% ipython --no-banner

In [1]: import numpy as np

In [2]: np.set_printoptions(precision=1, suppress=True, linewidth=140)

In [3]: def rd(a):
   ...:     return np.round(a, 1) + 0
   ...: 

In [4]: A2 = np.array([[1, 3, 2, 1, 1],
   ...:     [2, 1, 2, 3, 1],
   ...:     [2, 2, 0, 1, 0],
   ...:     [3, 1, 3, 2, 0],
   ...:     [3, 0, 0, 2, 1]])

In [5]: arr = np.triu(A2, 1)

In [6]: arr
Out[6]: 
array([[0, 3, 2, 1, 1],
       [0, 0, 2, 3, 1],
       [0, 0, 0, 1, 0],
       [0, 0, 0, 0, 0],
       [0, 0, 0, 0, 0]])

In [7]: left, sv, Vh = np.linalg.svd(arr)

In [8]: vecs = Vh[:(sv > 1e-8).sum()]

In [9]: rng = np.random.default_rng(3936)

In [10]: x0 = arr[0] + -1 * arr[4] + rng.integers(2) * np.eye(5)[4]

In [11]: x0
Out[11]: array([0., 3., 2., 1., 1.])

In [12]: np.allclose(vecs.T @ vecs @ x0, x0)
Out[12]: True

In [13]: np.kron(np.eye(2, dtype=int), arr)
Out[13]: 
array([[0, 3, 2, 1, 1, 0, 0, 0, 0, 0],
       [0, 0, 2, 3, 1, 0, 0, 0, 0, 0],
       [0, 0, 0, 1, 0, 0, 0, 0, 0, 0],
       [0, 0, 0, 0, 0, 0, 0, 0, 0, 0],
       [0, 0, 0, 0, 0, 0, 0, 0, 0, 0],
       [0, 0, 0, 0, 0, 0, 3, 2, 1, 1],
       [0, 0, 0, 0, 0, 0, 0, 2, 3, 1],
       [0, 0, 0, 0, 0, 0, 0, 0, 1, 0],
       [0, 0, 0, 0, 0, 0, 0, 0, 0, 0],
       [0, 0, 0, 0, 0, 0, 0, 0, 0, 0]])

In [14]: np.einsum("ij,ji->", arr, arr)
Out[14]: np.int64(0)

In [15]: rd(np.linalg.eigvals(arr))
Out[15]: array([0., 0., 0., 0., 0.])

In [16]: rd(np.linalg.eigvals(arr).sum().real)
Out[16]: np.float64(0.0)

In [17]: rd(np.linalg.det(2 * arr)), rd(np.linalg.det(arr))
Out[17]: (np.float64(0.0), np.float64(0.0))
